$ ipython --no-banner

In [1]: import numpy as np

In [2]: np.set_printoptions(precision=2, suppress=True, linewidth=120, sign=" ")

In [3]: mat = np.load("w.npy")

In [4]: mat
Out[4]: 
array([[-15, -15, -16,  -3, -27, -24,   0,  -3,   3, -18],
       [-36, -10, -20, -10, -30, -24, -18,  -8, -10, -24],
       [-34, -10, -20, -17, -26, -19, -17,  -9, -14, -23],
       [-17,   0,   2, -11,   2,   1, -10, -14, -20,  -1],
       [ 23,   5,  12,  24,   9,   3,  13,  10,  20,  13],
       [  0,  -5,  -6,   5, -11, -10,   3,   4,   9,  -6],
       [ 36,  15,  22,  39,  21,  12,  15,  18,  30,  24]])

In [5]: np.linalg.cond(mat) > 100
Out[5]: np.True_

In [6]: np.argsort(-np.linalg.norm(mat, axis=0).round(6), kind="stable")[:3]
Out[6]: array([ 0,  4,  3])

In [7]: [round(float(x), 2) for x in np.linalg.svd(mat, compute_uv=False)[:3]]
Out[7]: [133.24, 51.03, 18.01]

In [8]: np.round(np.linalg.norm(mat, 2) / np.linalg.norm(mat), 2)
Out[8]: np.float64(0.92)

In [9]: f = np.array([2, 5, 1])

In [10]: np.cross(mat[1, :3], mat[0, :3])
Out[10]: array([-140, -276,  390])

In [11]: np.round(np.linalg.svd(mat, compute_uv=False), 2) + 0
Out[11]: array([ 133.24,   51.03,   18.01,    9.8 ,    0.  ,    0.  ,    0.  ])

In [12]: mat.sum(axis=1)
Out[12]: array([-118, -190, -189,  -68,  132,  -17,  232])

In [13]: mat.sum(axis=0)
Out[13]: array([-43, -20, -26,  27, -62, -61, -14,  -2,  18, -35])

In [14]: round(float(np.linalg.norm(mat)), 2)
Out[14]: 144.15

In [15]: np.linalg.matrix_rank(mat)
Out[15]: np.int64(4)

In [16]: Uu, sv, Vh = np.linalg.svd(mat)

In [17]: sv.round(2) + 0
Out[17]: array([ 133.24,   51.03,   18.01,    9.8 ,    0.  ,    0.  ,    0.  ])

In [18]: A2 = Uu[:, :4] @ np.diag(sv[:4]) @ Vh[:4]

In [19]: round(np.linalg.norm(mat - A2) / np.linalg.norm(mat), 2)
Out[19]: np.float64(0.0)

In [20]: np.linalg.matrix_rank(A2)
Out[20]: np.int64(4)

In [21]: np.round(np.linalg.norm(mat - A2, 2), 2), round(sv[4], 2)
Out[21]: (np.float64(0.0), np.float64(0.0))

In [22]: rk = np.linalg.matrix_rank(mat)

In [23]: rk
Out[23]: np.int64(4)

In [24]: N = np.linalg.svd(mat)[2][rk:].T

In [25]: [int(np.linalg.matrix_rank(mat[:, :j + 1])) for j in range(10)]
Out[25]: [1, 2, 3, 4, 4, 4, 4, 4, 4, 4]

In [26]: np.linalg.matrix_rank(mat.T @ mat), np.linalg.matrix_rank(mat @ mat.T)
Out[26]: (np.int64(4), np.int64(4))

In [27]: X = np.load("sample5.npy")

In [28]: X
Out[28]: 
array([[ 0.2 , -0.39, -0.79, -0.35, -0.14, -0.18,  0.09],
       [ 0.  ,  0.05, -0.01,  0.51, -0.54, -0.43,  0.52],
       [ 0.41,  0.52, -0.05, -0.28, -0.03,  0.43,  0.55],
       [ 0.48, -0.42, -0.01,  0.5 , -0.14,  0.55, -0.14],
       [ 0.14, -0.1 , -0.13,  0.34,  0.82, -0.21,  0.36],
       [-0.61,  0.25, -0.52,  0.33,  0.02,  0.42,  0.01],
       [ 0.41,  0.57, -0.29,  0.25,  0.01, -0.28, -0.53]])

In [29]: np.round(X.T @ X, 2) + 0
Out[29]: 
array([[ 1.,  0.,  0.,  0.,  0.,  0.,  0.],
       [ 0.,  1.,  0.,  0.,  0.,  0.,  0.],
       [ 0.,  0.,  1.,  0.,  0.,  0.,  0.],
       [ 0.,  0.,  0.,  1.,  0.,  0.,  0.],
       [ 0.,  0.,  0.,  0.,  1.,  0.,  0.],
       [ 0.,  0.,  0.,  0.,  0.,  1.,  0.],
       [ 0.,  0.,  0.,  0.,  0.,  0.,  1.]])

In [30]: round(X[:, 6] @ X[:, 2], 2)
Out[30]: np.float64(-0.0)

In [31]: np.linalg.pinv(X)
Out[31]: 
array([[ 0.2 ,  0.  ,  0.41,  0.48,  0.14, -0.61,  0.41],
       [-0.39,  0.05,  0.52, -0.42, -0.1 ,  0.25,  0.57],
       [-0.79, -0.01, -0.05, -0.01, -0.13, -0.52, -0.29],
       [-0.35,  0.51, -0.28,  0.5 ,  0.34,  0.33,  0.25],
       [-0.14, -0.54, -0.03, -0.14,  0.82,  0.02,  0.01],
       [-0.18, -0.43,  0.43,  0.55, -0.21,  0.42, -0.28],
       [ 0.09,  0.52,  0.55, -0.14,  0.36,  0.01, -0.53]])

In [32]: np.linalg.svd(X, compute_uv=False)
Out[32]: array([ 1.,  1.,  1.,  1.,  1.,  1.,  1.])

In [33]: f, v = X[6], X[4]

In [34]: f @ f
Out[34]: np.float64(1.0)

In [35]: pr = (f @ v) / (f @ f) * f

In [36]: round(float(np.linalg.norm(f + v) ** 2 + np.linalg.norm(f - v) ** 2), 2)
Out[36]: 4.0

In [37]: v - pr
Out[37]: array([ 0.14, -0.1 , -0.13,  0.34,  0.82, -0.21,  0.36])

In [38]: np.linalg.matrix_rank(np.outer(f, v))
Out[38]: np.int64(1)

In [39]: A2 = X / np.linalg.norm(X, axis=1, keepdims=True)

In [40]: G = A2 @ A2.T

In [41]: (G - 2 * np.eye(7)).round(6).argmax(axis=1)
Out[41]: array([ 1,  0,  0,  0,  0,  0,  0])

In [42]: np.linalg.norm(A2, axis=1)
Out[42]: array([ 1.,  1.,  1.,  1.,  1.,  1.,  1.])

In [43]: np.degrees(np.arccos(np.clip(G[1, 6], -1, 1)))
Out[43]: np.float64(90.0)

In [44]: arr = np.loadtxt("case17.csv", delimiter=",")

In [45]: arr
Out[45]: 
array([[ 0.16, -1.95, -0.41],
       [ 1.89,  0.28, -0.59],
       [-0.63,  0.34, -1.87]])

In [46]: np.linalg.pinv(arr)
Out[46]: 
array([[ 0.04,  0.47, -0.16],
       [-0.49,  0.07,  0.09],
       [-0.1 , -0.15, -0.47]])

In [47]: np.linalg.norm(arr, axis=0)
Out[47]: array([ 2.,  2.,  2.])

In [48]: np.linalg.svd(arr, compute_uv=False)
Out[48]: array([ 2.,  2.,  2.])

In [49]: arr[:, 3]
---------------------------------------------------------------------------
IndexError                                Traceback (most recent call last)
Cell In[49], line 1
----> 1 arr[:, 3]

IndexError: index 3 is out of bounds for axis 1 with size 3

In [50]: arr[3]
---------------------------------------------------------------------------
IndexError                                Traceback (most recent call last)
Cell In[50], line 1
----> 1 arr[3]

IndexError: index 3 is out of bounds for axis 0 with size 3

In [51]: np.unravel_index(np.abs(arr).argmax(), arr.shape)
Out[51]: (np.int64(0), np.int64(1))

In [52]: np.zeros(3, 3)
---------------------------------------------------------------------------
TypeError                                 Traceback (most recent call last)
Cell In[52], line 1
----> 1 np.zeros(3, 3)

TypeError: Cannot interpret '3' as a data type

In [53]: np.linalg.matrix_rank(arr)
Out[53]: np.int64(3)

In [54]: M = np.load("m.npy")

In [55]: M
Out[55]: 
array([[ 8,  2,  8,  2,  8,  2],
       [ 6,  3,  6,  3,  6,  3],
       [ 0, -6,  0, -6,  0, -6],
       [ 8,  2,  8,  2,  8,  2],
       [ 6,  3,  6,  3,  6,  3],
       [ 0, -6,  0, -6,  0, -6]])

In [56]: A2 = np.array([[2, 2, 3],
    ...:     [1, -3, 1],
    ...:     [-3, 0, -1],
    ...:     [3, -3, 3],
    ...:     [-1, -2, -1],
    ...:     [3, -3, -3]])

In [57]: A2.T @ M.T
Out[57]: 
array([[ -2,   9, -42,  -2,   9, -42],
       [-18, -27,  54, -18, -27,  54],
       [ 10,   9,  -6,  10,   9,  -6]])

In [58]: np.einsum("ij,ij->i", M, M)
Out[58]: array([ 204,  135,  108,  204,  135,  108])

In [59]: (M + M.T) / 2
Out[59]: 
array([[ 8. ,  4. ,  4. ,  5. ,  7. ,  1. ],
       [ 4. ,  3. ,  0. ,  2.5,  4.5, -1.5],
       [ 4. ,  0. ,  0. ,  1. ,  3. , -3. ],
       [ 5. ,  2.5,  1. ,  2. ,  5.5, -2. ],
       [ 7. ,  4.5,  3. ,  5.5,  6. ,  1.5],
       [ 1. , -1.5, -3. , -2. ,  1.5, -6. ]])

In [60]: (M - M.T) / 2
Out[60]: 
array([[ 0. , -2. ,  4. , -3. ,  1. ,  1. ],
       [ 2. ,  0. ,  6. ,  0.5,  1.5,  4.5],
       [-4. , -6. ,  0. , -7. , -3. , -3. ],
       [ 3. , -0.5,  7. ,  0. ,  2.5,  4. ],
       [-1. , -1.5,  3. , -2.5,  0. ,  1.5],
       [-1. , -4.5,  3. , -4. , -1.5,  0. ]])

In [61]: M.inv()
---------------------------------------------------------------------------
AttributeError                            Traceback (most recent call last)
Cell In[61], line 1
----> 1 M.inv()

AttributeError: 'numpy.ndarray' object has no attribute 'inv'

In [62]: round(np.abs(np.linalg.eigvals(M)).max(), 2)
Out[62]: np.float64(13.0)

In [63]: np.round(np.sort(np.abs(np.linalg.eigvals(M))), 2) + 0
Out[63]: array([  0.,   0.,   0.,   0.,   0.,  13.])

In [64]: M @ M
Out[64]: 
array([[140, -10, 140, -10, 140, -10],
       [126,  -9, 126,  -9, 126,  -9],
       [-84,   6, -84,   6, -84,   6],
       [140, -10, 140, -10, 140, -10],
       [126,  -9, 126,  -9, 126,  -9],
       [-84,   6, -84,   6, -84,   6]])

In [65]: np.allclose(M, M.T)
Out[65]: False

In [66]: np.allclose(M @ M.T, M.T @ M)
Out[66]: False

In [67]: f, v = M[4], M[5]

In [68]: f @ v
Out[68]: np.int64(-54)

In [69]: pr = (f @ v) / (f @ f) * f

In [70]: np.round((v - pr) @ f, 2)
Out[70]: np.float64(0.0)

In [71]: round(np.linalg.norm(f + v) ** 2 + np.linalg.norm(f - v) ** 2, 2)
Out[71]: np.float64(486.0)

In [72]: [round(float(x), 2) for x in np.linalg.svd(M, compute_uv=False)[:3]]
Out[72]: [26.5, 13.86, 0.0]

In [73]: np.linalg.matrix_rank(M, rtol=0.1)
Out[73]: np.int64(2)

In [74]: np.argsort(-np.linalg.norm(M, axis=0).round(6), kind="stable")[:3]
Out[74]: array([ 0,  2,  4])

In [75]: rk = np.linalg.matrix_rank(M)

In [76]: rk
Out[76]: np.int64(2)

In [77]: N = np.linalg.svd(M)[2][rk:].T

In [78]: np.allclose(M @ N, 0)
Out[78]: True

In [79]: [int(np.linalg.matrix_rank(M[:i])) for i in range(1, len(M) + 1)]
Out[79]: [1, 2, 2, 2, 2, 2]

In [80]: np.linalg.matrix_rank(M.T @ M), np.linalg.matrix_rank(M @ M.T)
Out[80]: (np.int64(2), np.int64(2))

In [81]: [int(np.linalg.matrix_rank(np.delete(M, i, axis=0))) for i in range(6)]
Out[81]: [2, 2, 2, 2, 2, 2]

In [82]: np.round(N @ N.T, 2) + 0
Out[82]: 
array([[ 0.67,  0.  , -0.33,  0.  , -0.33,  0.  ],
       [ 0.  ,  0.67,  0.  , -0.33,  0.  , -0.33],
       [-0.33,  0.  ,  0.67,  0.  , -0.33,  0.  ],
       [ 0.  , -0.33,  0.  ,  0.67,  0.  , -0.33],
       [-0.33,  0.  , -0.33,  0.  ,  0.67,  0.  ],
       [ 0.  , -0.33,  0.  , -0.33,  0.  ,  0.67]])

In [83]: N.shape
Out[83]: (6, 4)
